In [1]: import numpy as np

In [2]: import numpy.linalg as la

In [3]: np.set_printoptions(precision=2, suppress=True, linewidth=120, floatmode="fixed")

In [4]: tidy = lambda a: np.round(a, 2) + 0

In [5]: data = np.loadtxt("mat.csv", delimiter=",")

In [6]: print(data)
[[ 0.00  1.60  0.50 -0.60  1.30  0.70  0.00]
 [-0.60  1.70 -0.50  2.20 -0.90  0.00 -1.20]
 [-0.35  1.64 -0.40  1.59 -0.86  0.62 -1.73]
 [ 1.30  0.60  1.00  0.30  0.90 -1.00  0.70]
 [ 0.60 -1.10 -0.30  0.50  0.50 -0.70  0.10]]

In [7]: print(tidy(la.norm(data[3] - data[0])))
2.7

In [8]: print(tidy(la.norm(data, axis=1)))
[2.31 3.25 3.10 2.33 1.63]

In [9]: print(tidy(la.norm(data) ** 2 / la.norm(data, 2) ** 2))
1.64

In [10]: print(la.norm(data, axis=1).argmax())
1

In [11]: f, v = data[4], data[1]

In [12]: print(f @ f)
2.66

In [13]: print(tidy(f @ v))
-1.55

In [14]: pr = (f @ v) / (f @ f) * f

In [15]: print(tidy(v - pr))
[-0.25  1.06 -0.67  2.49 -0.61 -0.41 -1.14]

In [16]: print(la.matrix_rank(np.outer(f, v)))
1

In [17]: print(tidy((v - pr) @ f))
0.0

In [18]: x = np.array([2, -2, -1, -2, 0, 2, 2])

In [19]: h = np.maximum(data @ x, 0)

In [20]: print(tidy(np.maximum(data @ x, 0) - np.maximum(-data @ x, 0)))
[ -1.10 -10.90  -8.98  -0.80   1.50]

In [21]: print(data * (h > 1e-9)[:, None])
[[ 0.00  0.00  0.00 -0.00  0.00  0.00  0.00]
 [-0.00  0.00 -0.00  0.00 -0.00  0.00 -0.00]
 [-0.00  0.00 -0.00  0.00 -0.00  0.00 -0.00]
 [ 0.00  0.00  0.00  0.00  0.00 -0.00  0.00]
 [ 0.60 -1.10 -0.30  0.50  0.50 -0.70  0.10]]

In [22]: print(tidy(data.T @ h))
[ 0.90 -1.65 -0.45  0.75  0.75 -1.05  0.15]

In [23]: other = data / np.sqrt((data ** 2).mean(axis=1, keepdims=True))

In [24]: print(tidy(la.norm(other, axis=1)))
[2.65 2.65 2.65 2.65 2.65]

In [25]: print(la.matrix_rank(data - data.mean(axis=1, keepdims=True)))
5

In [26]: print(la.matrix_rank(other) == la.matrix_rank(data))
True

In [27]: th = np.radians(180)

In [28]: R = np.eye(7)

In [29]: R[6, 6] = R[3, 3] = np.cos(th)

In [30]: R[6, 3], R[3, 6] = -np.sin(th), np.sin(th)

In [31]: print(tidy(R))
[[ 1.00  0.00  0.00  0.00  0.00  0.00  0.00]
 [ 0.00  1.00  0.00  0.00  0.00  0.00  0.00]
 [ 0.00  0.00  1.00  0.00  0.00  0.00  0.00]
 [ 0.00  0.00  0.00 -1.00  0.00  0.00  0.00]
 [ 0.00  0.00  0.00  0.00  1.00  0.00  0.00]
 [ 0.00  0.00  0.00  0.00  0.00  1.00  0.00]
 [ 0.00  0.00  0.00  0.00  0.00  0.00 -1.00]]

In [32]: other = data @ R.T

In [33]: print(np.allclose(data @ data.T, other @ other.T))
True

In [34]: print(tidy(la.svd(data, compute_uv=False)), tidy(la.svd(other, compute_uv=False)))
[4.52 2.69 2.21 0.87 0.57] [4.52 2.69 2.21 0.87 0.57]

In [35]: print(np.abs(other - data).max(axis=0))
[0.00 0.00 0.00 4.40 0.00 0.00 3.46]

In [36]: print(np.allclose(la.norm(data, axis=1), la.norm(other, axis=1)))
True

In [37]: feats = np.load("x.npy")

In [38]: print(feats)
[[ 3  4  5  6  7  8]
 [ 9 10 11 12 13 14]
 [15 16 17 18 19 20]
 [21 22 23 24 25 26]
 [27 28 29 30 31 32]
 [33 34 35 36 37 38]
 [39 40 41 42 43 44]]

In [39]: # null space of dimension 4

In [40]: rank = la.matrix_rank(feats)

In [41]: print(rank)
2

In [42]: null = la.svd(feats)[2][rank:].T

In [43]: print([int(la.matrix_rank(np.delete(feats, i, axis=0))) for i in range(7)])
[2, 2, 2, 2, 2, 2, 2]

In [44]: print([int(la.matrix_rank(feats[:i])) for i in range(1, len(feats) + 1)])
[1, 2, 2, 2, 2, 2, 2]

In [45]: Uu, s, vt = la.svd(feats)

In [46]: print(tidy(s))
[171.29   5.03   0.00   0.00   0.00   0.00]

In [47]: other = Uu[:, :2] @ np.diag(s[:2]) @ vt[:2]

In [48]: print(tidy(np.abs(feats - other).max()))
0.0

In [49]: print(la.matrix_rank(other))
2

In [50]: print(np.abs(np.diag(la.qr(feats)[1])) > 1e-9)
[ True  True False False False False]

In [51]: W1 = np.array([[2, 0, 0, 2, 1, 1],
    ...:     [1, 1, 1, 0, 1, 1],
    ...:     [1, 2, 2, 2, 2, 1],
    ...:     [0, 1, 2, 1, 0, 0],
    ...:     [1, 1, 1, 2, 2, 1],
    ...:     [0, 1, 2, 1, 1, 2]])

In [52]: beta = np.array([2, -2, 1, -3, 0, -2])

In [53]: hid = np.maximum(feats @ W1 + beta, 0)

In [54]: print(la.matrix_rank(hid))
2

In [55]: print((hid > 0).astype(int))
[[1 1 1 1 1 1]
 [1 1 1 1 1 1]
 [1 1 1 1 1 1]
 [1 1 1 1 1 1]
 [1 1 1 1 1 1]
 [1 1 1 1 1 1]
 [1 1 1 1 1 1]]

In [56]: cent = np.array([[3, 3, 3], [1, 1, 3], [3, 3, 2], [3, 1, 1], [0, 1, 1], [3, 1, 0]])

In [57]: print(W1 @ cent)
[[15 10  9]
 [10  9  9]
 [20 16 17]
 [10  8  8]
 [16 12 12]
 [16 11  9]]

In [58]: print((hid @ cent).round(6).argmax(axis=1))
[0 0 0 0 0 0 0]

In [59]: other = np.array([[0, 2, 2, 3, 3, 2, 0],
    ...:     [0, 3, 0, 2, 2, 2, 3],
    ...:     [3, 0, 1, 1, 0, 1, 2],
    ...:     [2, 0, 2, 2, 3, 1, 1],
    ...:     [2, 2, 0, 1, 2, 3, 1],
    ...:     [1, 1, 1, 1, 2, 1, 1],
    ...:     [2, 2, 1, 0, 3, 1, 1]])

In [60]: mat = other + other.T

In [61]: print(mat)
[[0 2 5 5 5 3 2]
 [2 6 0 2 4 3 5]
 [5 0 2 3 0 2 3]
 [5 2 3 4 4 2 1]
 [5 4 0 4 4 5 4]
 [3 3 2 2 5 2 2]
 [2 5 3 1 4 2 2]]

In [62]: # equal to its transpose

In [63]: f = np.array([1, 0, 0])

In [64]: print(np.array([np.convolve(row, f, "same") for row in mat]))
[[2 5 5 5 3 2 0]
 [6 0 2 4 3 5 0]
 [0 2 3 0 2 3 0]
 [2 3 4 4 2 1 0]
 [4 0 4 4 5 4 0]
 [3 2 2 5 2 2 0]
 [5 3 1 4 2 2 0]]

In [65]: print(np.polyval(f, mat[0]))
[ 0  4 25 25 25  9  4]

In [66]: print(np.correlate(mat[0], mat[5], "full"))
[ 0  4 14 30 49 55 61 60 56 40 28 15  6]

In [67]: f = np.array([-8, 4, -4, -3, 7, 0, -2])

In [68]: other = mat + np.outer(f, np.eye(7)[5])

In [69]: print(other)
[[ 0.00  2.00  5.00  5.00  5.00 -5.00  2.00]
 [ 2.00  6.00  0.00  2.00  4.00  7.00  5.00]
 [ 5.00  0.00  2.00  3.00  0.00 -2.00  3.00]
 [ 5.00  2.00  3.00  4.00  4.00 -1.00  1.00]
 [ 5.00  4.00  0.00  4.00  4.00 12.00  4.00]
 [ 3.00  3.00  2.00  2.00  5.00  2.00  2.00]
 [ 2.00  5.00  3.00  1.00  4.00  0.00  2.00]]

In [70]: print(la.matrix_rank(other - mat))
1

In [71]: print(tidy(la.det(other) / la.det(mat)), tidy(1 + la.solve(mat, f)[5]))
2.59 2.59

In [72]: print(la.matrix_rank(la.inv(other) - la.inv(mat), tol=1e-8))
1
